% ipython --no-banner

In [1]: import numpy as np

In [2]: np.set_printoptions(precision=3, suppress=True, linewidth=140)

In [3]: rnd = lambda a: np.round(a, 3) + 0

In [4]: F = np.load("x.npy")

In [5]: print(rnd(F))
[[-0.181 -0.843 -0.506]
 [-0.843  0.398 -0.361]
 [-0.506 -0.361  0.783]]

In [6]: # symmetric, so the eigenvalues are real

In [7]: print(rnd(F.T @ F))
[[1. 0. 0.]
 [0. 1. 0.]
 [0. 0. 1.]]

In [8]: print(rnd(F[:, 2] @ F[:, 1]))
0.0

In [9]: print(np.all(np.linalg.eigvalsh(F) > 0))
False

In [10]: print(rnd(np.linalg.eigvalsh(F).min()))
-1.0

In [11]: rng = np.random.default_rng(50749)

In [12]: B = F + rng.integers(-2, 3, (3, 2)) @ rng.integers(-2, 3, (2, 3))

In [13]: print(rnd(B))
[[ 1.819  1.157 -4.506]
 [-2.843  0.398  5.639]
 [-0.506 -2.361 -1.217]]

In [14]: print(rnd(B - F))
[[ 2.  2. -4.]
 [-2.  0.  6.]
 [ 0. -2. -2.]]

In [15]: print(rnd(np.linalg.svd(B - F, compute_uv=False)))
[7.982 2.879 0.   ]

In [16]: f, r1 = B[1], B[2]

In [17]: print(rnd(f @ f))
40.036

In [18]: print(rnd(f @ r1))
-6.361

In [19]: p = (f @ r1) / (f @ f) * f

In [20]: print(rnd(np.linalg.norm(f + r1) ** 2 + np.linalg.norm(f - r1) ** 2))
94.699

In [21]: print(rnd(r1 - p))
[-0.958 -2.298 -0.321]

In [22]: print(np.linalg.matrix_rank(np.outer(f, r1)))
1

In [23]: print(rnd(np.outer(f, r1)))
[[  1.439   6.714   3.46 ]
 [ -0.201  -0.939  -0.484]
 [ -2.853 -13.315  -6.861]]

In [24]: x0 = np.array([3, 3, -3])

In [25]: a = np.maximum(F @ x0, 0)

In [26]: print(F * (a > 1e-9)[:, None])
[[-0. -0. -0.]
 [-0.  0. -0.]
 [-0. -0.  0.]]

In [27]: print(F.T @ a)
[0. 0. 0.]

In [28]: feats = np.load("m.npy")

In [29]: print(feats)
[[-10.039  -5.088   7.191 -12.089]
 [ -9.961  -5.014   6.919 -12.037]
 [ -5.962  -1.84    3.847  -5.727]
 [  8.084   6.109  -6.041  12.016]]

In [30]: B = np.linalg.inv(F)

In [31]: print(rnd(np.linalg.det(F) * np.linalg.det(B)))
1.0

In [32]: print(rnd(np.linalg.cond(F)))
1.0

In [33]: print(rnd(np.linalg.inv(B)))
[[-0.181 -0.843 -0.506]
 [-0.843  0.398 -0.361]
 [-0.506 -0.361  0.783]]

In [34]: print(rnd(B))
[[-0.181 -0.843 -0.506]
 [-0.843  0.398 -0.361]
 [-0.506 -0.361  0.783]]

In [35]: print(np.allclose(B, F.T))
True

In [36]: print(rnd(np.linalg.det(feats[::-1])))
0.934

In [37]: print(rnd(np.linalg.eigvals(feats)))
[-0.698+1.217j -0.698-1.217j  0.241+0.j     1.965+0.j   ]

In [38]: print(rnd(np.einsum("ij,ji->", feats, feats)))
1.932

In [39]: print(rnd(np.einsum("ii->", feats)))
0.81

In [40]: print(rnd(np.poly(feats)))
[ 1.    -0.81  -0.638 -3.685  0.934]

In [41]: arr = np.array([[1.3, 28.0, 0.1],
    ...:     [1.1, 24.0, -0.6],
    ...:     [-0.8, -16.0, -0.5],
    ...:     [2.1, -16.0, -0.1]])

In [42]: B = arr / np.sqrt((arr ** 2).mean(axis=1, keepdims=True))

In [43]: print(np.linalg.matrix_rank(B) == np.linalg.matrix_rank(arr))
True

In [44]: print(np.linalg.matrix_rank(arr - arr.mean(axis=1, keepdims=True)))
2

In [45]: q, R = np.linalg.qr(arr)

In [46]: print(rnd(np.abs(np.diag(R))))
[ 2.82  40.622  0.784]

In [47]: print(rnd(q))
[[-0.461 -0.52   0.202]
 [-0.39  -0.448 -0.702]
 [ 0.284  0.29  -0.683]
 [-0.745  0.667 -0.017]]

In [48]: print(rnd(q.T @ q))
[[1. 0. 0.]
 [0. 1. 0.]
 [0. 0. 1.]]

In [49]: print(rnd(R))
[[ -2.82  -14.896   0.121]
 [  0.    -40.622   0.005]
 [  0.      0.      0.784]]

In [50]: idx = rng.permutation(3)

In [51]: print(idx)
[0 2 1]

In [52]: B = F[idx][:, idx]

In [53]: print(rnd(np.sort(np.abs(np.linalg.eigvals(B)))))
[1. 1. 1.]

In [54]: print(np.allclose(B, F))
False

In [55]: data = np.array([[2.0, 0.0, 0.0, 0.0],
    ...:     [0.0, 6.0, 0.0, 4.0],
    ...:     [0.0, 0.0, 2.0, 0.0],
    ...:     [0.0, 4.0, 0.0, 6.0]])

In [56]: print(data)
[[2. 0. 0. 0.]
 [0. 6. 0. 4.]
 [0. 0. 2. 0.]
 [0. 4. 0. 6.]]

In [57]: f = np.array([7, 5, 7])

In [58]: print(np.array([np.convolve(row, f, "same") for row in data]))
[[10. 14.  0.  0.]
 [42. 30. 70. 20.]
 [ 0. 14. 10. 14.]
 [28. 20. 70. 30.]]

In [59]: print(np.convolve(data[3], f))
[ 0. 28. 20. 70. 30. 42.]

In [60]: print(rnd(np.linalg.det(data)))
80.0

In [61]: print((np.linalg.matrix_power((data != 0) + (data.T != 0) + np.eye(4), 4) > 0).astype(int))
[[1 0 0 0]
 [0 1 0 1]
 [0 0 1 0]
 [0 1 0 1]]

In [62]: print(data @ data)
[[ 4.  0.  0.  0.]
 [ 0. 52.  0. 48.]
 [ 0.  0.  4.  0.]
 [ 0. 48.  0. 52.]]

In [63]: idx = rng.permutation(4)

In [64]: print(idx)
[2 3 0 1]

In [65]: B = data[idx][:, idx]

In [66]: print(np.trace(B))
16.0

In [67]: print(np.allclose(B, data))
True

In [68]: print(rnd(np.linalg.det(B)), rnd(np.linalg.det(data[idx])))
80.0 80.0

In [69]: print(B)
[[2. 0. 0. 0.]
 [0. 6. 0. 4.]
 [0. 0. 2. 0.]
 [0. 4. 0. 6.]]

In [70]: w, V = np.linalg.eig(B)

In [71]: print(rnd(np.sort(np.linalg.eigvals(np.linalg.inv(B)))))
[0.1 0.5 0.5 0.5]

In [72]: print(rnd(np.sort(np.linalg.eigvals(B.T))))
[ 2.  2.  2. 10.]

In [73]: print(w)
[10.  2.  2.  2.]

In [74]: w, V = np.linalg.eigh(data)

In [75]: print(np.abs(V[:, -1]).round(6).argmax())
1

In [76]: print(rnd(np.linalg.eigvalsh(data @ data)))
[  4.   4.   4. 100.]

In [77]: print(rnd(V.T @ V))
[[1. 0. 0. 0.]
 [0. 1. 0. 0.]
 [0. 0. 1. 0.]
 [0. 0. 0. 1.]]

In [78]: print(rnd(V @ np.diag(w) @ V.T))
[[2. 0. 0. 0.]
 [0. 6. 0. 4.]
 [0. 0. 2. 0.]
 [0. 4. 0. 6.]]

In [79]: print(w.sum(), np.trace(data))
16.0 16.0

In [80]: print(rnd(w))
[ 2.  2.  2. 10.]

In [81]: M = np.load("dump.npy")

In [82]: print(M)
[[ 1 -1  1]
 [ 1  0  0]
 [ 1  1  1]
 [ 1  2  4]]

In [83]: proj = M @ np.linalg.solve(M.T @ M, M.T)

In [84]: print(rnd(proj))
[[ 0.95  0.15 -0.15  0.05]
 [ 0.15  0.55  0.45 -0.15]
 [-0.15  0.45  0.55  0.15]
 [ 0.05 -0.15  0.15  0.95]]

In [85]: print(np.allclose(proj @ proj, proj))
True

In [86]: print(np.trace(proj))
3.0

In [87]: Uu, sig, Vt = np.linalg.svd(proj)

In [88]: V = Vt[:(sig > 1e-8).sum()]

In [89]: x0 = proj[0] + 5 * proj[2] + rng.integers(2) * np.eye(4)[0]

In [90]: print(rnd(x0))
[1.2 2.4 2.6 0.8]

In [91]: print(rnd(np.linalg.norm(x0 - V.T @ V @ x0)))
0.224

In [92]: print(rnd(np.diag(V.T @ V)))
[0.95 0.55 0.55 0.95]

In [93]: x0 = np.array([-2, 2, 1])

In [94]: rhs = M @ x0

In [95]: print(rhs)
[-3 -2  1  6]

In [96]: rhs = rhs + 0.3 * rng.normal(size=4)

In [97]: print(rnd(rhs))
[-3.192 -2.279  1.385  6.256]

In [98]: b, *_ = np.linalg.lstsq(M, rhs)

In [99]: print(b.round())
[-2.  2.  1.]

In [100]: print([round(float(np.linalg.norm(np.linalg.solve(M.T @ M + lam * np.eye(3), M.T @ rhs))), 2) for lam in (0, 1, 10, 100)])
[3.17, 2.43, 1.04, 0.24]

In [101]: K = np.loadtxt("layer14.csv", delimiter=",")

In [102]: print(rnd(K))
[[-0.296 -0.082 -0.73   0.61 ]
 [ 0.296 -0.936 -0.132 -0.141]
 [ 0.69   0.079  0.27   0.667]
 [-0.591 -0.334  0.614  0.403]]

In [103]: x0 = np.array([1, -1, 2, 0])

In [104]: print([p for p in range(1, 25) if np.allclose(np.linalg.matrix_power(K, p), np.eye(4))])
[]

In [105]: print(rnd(np.linalg.norm(x0)), rnd(np.linalg.norm(K @ x0)))
2.449 2.449

In [106]: mat = np.loadtxt("data.csv", delimiter=",")

In [107]: print(mat)
[[-1.235 -3.295  4.216]
 [-1.719 -4.054  4.206]
 [-1.293 -4.058  3.904]
 [-1.173 -4.023  4.396]
 [-1.275 -3.925  3.708]
 [ 5.931  1.394  3.754]
 [ 5.532  0.714  4.84 ]
 [ 6.018  1.029  4.531]
 [ 5.531  1.252  3.957]
 [ 6.07   1.471  4.502]
 [-8.88   1.126 -4.97 ]
 [-8.735  0.747 -5.794]
 [-9.208  1.153 -4.955]
 [-8.737  1.251 -5.218]
 [-9.062  0.997 -4.818]]

In [108]: q, R = np.linalg.qr(feats)

In [109]: print(rnd(abs(R[0, 0])), rnd(np.linalg.norm(feats[:, 0])))
17.346 17.346

In [110]: print(rnd(q.T @ q))
[[1. 0. 0. 0.]
 [0. 1. 0. 0.]
 [0. 0. 1. 0.]
 [0. 0. 0. 1.]]

In [111]: print(rnd(np.abs(np.diag(R))))
[17.346  2.277  0.19   0.124]

In [112]: W0 = np.array([[0, 0, 0, -7, -3, -2],
     ...:     [0, 0, 0, 0, -1, 1],
     ...:     [0, 0, 0, 4, -4, 9],
     ...:     [0, 0, 0, -7, -3, -2],
     ...:     [0, 0, 0, 0, -1, 1],
     ...:     [0, 0, 0, 4, -4, 9]])

In [113]: # rows 0 and 3 are equal

In [114]: x0 = np.array([1, 1, 2, 3, 1, 3])

In [115]: a = np.maximum(W0 @ x0, 0)

In [116]: print(a)
[ 0  2 35  0  2 35]

In [117]: print(np.maximum(W0 @ (3 * x0), 0))
[  0   6 105   0   6 105]

In [118]: print(W0.T @ a)
[   0    0    0  280 -284  634]
